>>> import numpy as np
>>> import numpy.linalg as la
>>> np.set_printoptions(precision=2, suppress=True, linewidth=160)
>>> rnd = lambda a: np.round(a, 2) + 0
>>> arr = 3 * np.eye(16) + np.ones((16, 16))
>>> arr
array([[4., 1., 1., 1., 1., 1., 1., 1., 1., 1., 1., 1., 1., 1., 1., 1.],
       [1., 4., 1., 1., 1., 1., 1., 1., 1., 1., 1., 1., 1., 1., 1., 1.],
       [1., 1., 4., 1., 1., 1., 1., 1., 1., 1., 1., 1., 1., 1., 1., 1.],
       [1., 1., 1., 4., 1., 1., 1., 1., 1., 1., 1., 1., 1., 1., 1., 1.],
       [1., 1., 1., 1., 4., 1., 1., 1., 1., 1., 1., 1., 1., 1., 1., 1.],
       [1., 1., 1., 1., 1., 4., 1., 1., 1., 1., 1., 1., 1., 1., 1., 1.],
       [1., 1., 1., 1., 1., 1., 4., 1., 1., 1., 1., 1., 1., 1., 1., 1.],
       [1., 1., 1., 1., 1., 1., 1., 4., 1., 1., 1., 1., 1., 1., 1., 1.],
       [1., 1., 1., 1., 1., 1., 1., 1., 4., 1., 1., 1., 1., 1., 1., 1.],
       [1., 1., 1., 1., 1., 1., 1., 1., 1., 4., 1., 1., 1., 1., 1., 1.],
       [1., 1., 1., 1., 1., 1., 1., 1., 1., 1., 4., 1., 1., 1., 1., 1.],
       [1., 1., 1., 1., 1., 1., 1., 1., 1., 1., 1., 4., 1., 1., 1., 1.],
       [1., 1., 1., 1., 1., 1., 1., 1., 1., 1., 1., 1., 4., 1., 1., 1.],
       [1., 1., 1., 1., 1., 1., 1., 1., 1., 1., 1., 1., 1., 4., 1., 1.],
       [1., 1., 1., 1., 1., 1., 1., 1., 1., 1., 1., 1., 1., 1., 4., 1.],
       [1., 1., 1., 1., 1., 1., 1., 1., 1., 1., 1., 1., 1., 1., 1., 4.]])
>>> ev, evecs = la.eigh(arr)
>>> vec = np.array([5, 3, -2, 4, 5, -4, 3, 4, 3, 5, 2, -3, -5, -5, 4, 4])
>>> rnd(la.eigvalsh(arr[1:, 1:]))
array([ 3.,  3.,  3.,  3.,  3.,  3.,  3.,  3.,  3.,  3.,  3.,  3.,  3.,  3., 18.])
>>> np.abs(arr).sum(axis=1).max(), rnd(np.abs(ev).max())
(np.float64(19.0), np.float64(19.0))
>>> rnd(vec @ arr @ vec / (vec @ vec)), rnd(ev[0]), rnd(ev[-1])
(np.float64(5.12), np.float64(3.0), np.float64(19.0))
>>> vec @ arr @ vec
np.float64(1276.0)
>>> np.allclose(arr @ arr.T, arr.T @ arr)
True
>>> np.allclose(arr, arr.T)
True
>>> rnd(np.abs(la.eigvals(arr)).max())
np.float64(19.0)
>>> W0 = np.loadtxt("case15.csv", delimiter=",")
>>> W0
array([[6., 0., 5., 5., 0., 0., 5., 5., 0., 5., 5., 5.],
       [0., 6., 0., 0., 5., 5., 0., 0., 5., 0., 0., 0.],
       [5., 0., 6., 5., 0., 0., 5., 5., 0., 5., 5., 5.],
       [5., 0., 5., 6., 0., 0., 5., 5., 0., 5., 5., 5.],
       [0., 5., 0., 0., 6., 5., 0., 0., 5., 0., 0., 0.],
       [0., 5., 0., 0., 5., 6., 0., 0., 5., 0., 0., 0.],
       [5., 0., 5., 5., 0., 0., 6., 5., 0., 5., 5., 5.],
       [5., 0., 5., 5., 0., 0., 5., 6., 0., 5., 5., 5.],
       [0., 5., 0., 0., 5., 5., 0., 0., 6., 0., 0., 0.],
       [5., 0., 5., 5., 0., 0., 5., 5., 0., 6., 5., 5.],
       [5., 0., 5., 5., 0., 0., 5., 5., 0., 5., 6., 5.],
       [5., 0., 5., 5., 0., 0., 5., 5., 0., 5., 5., 6.]])
>>> Lm = la.cholesky(W0)
>>> rnd(Lm @ Lm.T)
array([[6., 0., 5., 5., 0., 0., 5., 5., 0., 5., 5., 5.],
       [0., 6., 0., 0., 5., 5., 0., 0., 5., 0., 0., 0.],
       [5., 0., 6., 5., 0., 0., 5., 5., 0., 5., 5., 5.],
       [5., 0., 5., 6., 0., 0., 5., 5., 0., 5., 5., 5.],
       [0., 5., 0., 0., 6., 5., 0., 0., 5., 0., 0., 0.],
       [0., 5., 0., 0., 5., 6., 0., 0., 5., 0., 0., 0.],
       [5., 0., 5., 5., 0., 0., 6., 5., 0., 5., 5., 5.],
       [5., 0., 5., 5., 0., 0., 5., 6., 0., 5., 5., 5.],
       [0., 5., 0., 0., 5., 5., 0., 0., 6., 0., 0., 0.],
       [5., 0., 5., 5., 0., 0., 5., 5., 0., 6., 5., 5.],
       [5., 0., 5., 5., 0., 0., 5., 5., 0., 5., 6., 5.],
       [5., 0., 5., 5., 0., 0., 5., 5., 0., 5., 5., 6.]])
>>> rnd(W0 / np.sqrt(np.outer(np.diag(W0), np.diag(W0))))
array([[1.  , 0.  , 0.83, 0.83, 0.  , 0.  , 0.83, 0.83, 0.  , 0.83, 0.83, 0.83],
       [0.  , 1.  , 0.  , 0.  , 0.83, 0.83, 0.  , 0.  , 0.83, 0.  , 0.  , 0.  ],
       [0.83, 0.  , 1.  , 0.83, 0.  , 0.  , 0.83, 0.83, 0.  , 0.83, 0.83, 0.83],
       [0.83, 0.  , 0.83, 1.  , 0.  , 0.  , 0.83, 0.83, 0.  , 0.83, 0.83, 0.83],
       [0.  , 0.83, 0.  , 0.  , 1.  , 0.83, 0.  , 0.  , 0.83, 0.  , 0.  , 0.  ],
       [0.  , 0.83, 0.  , 0.  , 0.83, 1.  , 0.  , 0.  , 0.83, 0.  , 0.  , 0.  ],
       [0.83, 0.  , 0.83, 0.83, 0.  , 0.  , 1.  , 0.83, 0.  , 0.83, 0.83, 0.83],
       [0.83, 0.  , 0.83, 0.83, 0.  , 0.  , 0.83, 1.  , 0.  , 0.83, 0.83, 0.83],
       [0.  , 0.83, 0.  , 0.  , 0.83, 0.83, 0.  , 0.  , 1.  , 0.  , 0.  , 0.  ],
       [0.83, 0.  , 0.83, 0.83, 0.  , 0.  , 0.83, 0.83, 0.  , 1.  , 0.83, 0.83],
       [0.83, 0.  , 0.83, 0.83, 0.  , 0.  , 0.83, 0.83, 0.  , 0.83, 1.  , 0.83],
       [0.83, 0.  , 0.83, 0.83, 0.  , 0.  , 0.83, 0.83, 0.  , 0.83, 0.83, 1.  ]])
>>> rnd(np.diag(Lm) ** 2)
array([6.  , 6.  , 1.83, 1.45, 1.83, 1.45, 1.31, 1.24, 1.31, 1.19, 1.16, 1.14])
>>> rnd(np.sort(la.eigvals(W0).real))
array([ 1.,  1.,  1.,  1.,  1.,  1.,  1.,  1.,  1.,  1., 21., 41.])
>>> W0 @ W0
array([[211.,   0., 210., 210.,   0.,   0., 210., 210.,   0., 210., 210., 210.],
       [  0., 111.,   0.,   0., 110., 110.,   0.,   0., 110.,   0.,   0.,   0.],
       [210.,   0., 211., 210.,   0.,   0., 210., 210.,   0., 210., 210., 210.],
       [210.,   0., 210., 211.,   0.,   0., 210., 210.,   0., 210., 210., 210.],
       [  0., 110.,   0.,   0., 111., 110.,   0.,   0., 110.,   0.,   0.,   0.],
       [  0., 110.,   0.,   0., 110., 111.,   0.,   0., 110.,   0.,   0.,   0.],
       [210.,   0., 210., 210.,   0.,   0., 211., 210.,   0., 210., 210., 210.],
       [210.,   0., 210., 210.,   0.,   0., 210., 211.,   0., 210., 210., 210.],
       [  0., 110.,   0.,   0., 110., 110.,   0.,   0., 111.,   0.,   0.,   0.],
       [210.,   0., 210., 210.,   0.,   0., 210., 210.,   0., 211., 210., 210.],
       [210.,   0., 210., 210.,   0.,   0., 210., 210.,   0., 210., 211., 210.],
       [210.,   0., 210., 210.,   0.,   0., 210., 210.,   0., 210., 210., 211.]])
>>> M = np.load("sample0.npy")
>>> M
array([[5., 1., 1., 1., 1., 1., 1., 1., 1., 1., 1.],
       [1., 5., 1., 1., 1., 1., 1., 1., 1., 1., 1.],
       [1., 1., 5., 1., 1., 1., 1., 1., 1., 1., 1.],
       [1., 1., 1., 5., 1., 1., 1., 1., 1., 1., 1.],
       [1., 1., 1., 1., 5., 1., 1., 1., 1., 1., 1.],
       [1., 1., 1., 1., 1., 5., 1., 1., 1., 1., 1.],
       [1., 1., 1., 1., 1., 1., 5., 1., 1., 1., 1.],
       [1., 1., 1., 1., 1., 1., 1., 5., 1., 1., 1.],
       [1., 1., 1., 1., 1., 1., 1., 1., 5., 1., 1.],
       [1., 1., 1., 1., 1., 1., 1., 1., 1., 5., 1.],
       [1., 1., 1., 1., 1., 1., 1., 1., 1., 1., 5.]])
>>> ev, evecs = la.eigh(M)
>>> vec = np.array([3, 2, 4, 5, 0, 5, 5, 3, 0, 4, 3])
>>> rnd(la.eigvalsh(M[1:, 1:]))
array([ 4.,  4.,  4.,  4.,  4.,  4.,  4.,  4.,  4., 14.])
>>> np.abs(M).sum(axis=1).max(), rnd(np.abs(ev).max())
(np.float64(15.0), np.float64(15.0))
>>> rnd(vec @ M @ vec / (vec @ vec)), rnd(ev[0]), rnd(ev[-1])
(np.float64(12.38), np.float64(4.0), np.float64(15.0))
>>> blk = np.stack([M, 2 * M, M[::-1]])
>>> la.matrix_rank(blk)
array([11, 11, 11])
>>> (blk @ M.T).shape
(3, 11, 11)
>>> vec = np.array([0, 0, 2, 2, -1, -2, 1, 2, 0, 1, 1])
>>> y = M @ vec
>>> y
array([ 6.,  6., 14., 14.,  2., -2., 10., 14.,  6., 10., 10.])
>>> rnd(la.solve(M, M[:, 4]))
array([0., 0., 0., 0., 1., 0., 0., 0., 0., 0., 0.])
>>> rnd(la.solve(M, y + M[:, 0]))
array([ 1.,  0.,  2.,  2., -1., -2.,  1.,  2.,  0.,  1.,  1.])
>>> vec = np.array([3, 3, 3, 2, 0, 2, 0, 1, 0, 1, 0, 2, 2, 0, 1, 0])
>>> y = arr @ vec
>>> y
array([29., 29., 29., 26., 20., 26., 20., 23., 20., 23., 20., 26., 26., 20., 23., 20.])
>>> rnd(la.solve(arr, y))
array([3., 3., 3., 2., 0., 2., 0., 1., 0., 1., 0., 2., 2., 0., 1., 0.])
>>> rnd(la.solve(arr, arr[:, 2]))
array([0., 0., 1., 0., 0., 0., 0., 0., 0., 0., 0., 0., 0., 0., 0., 0.])
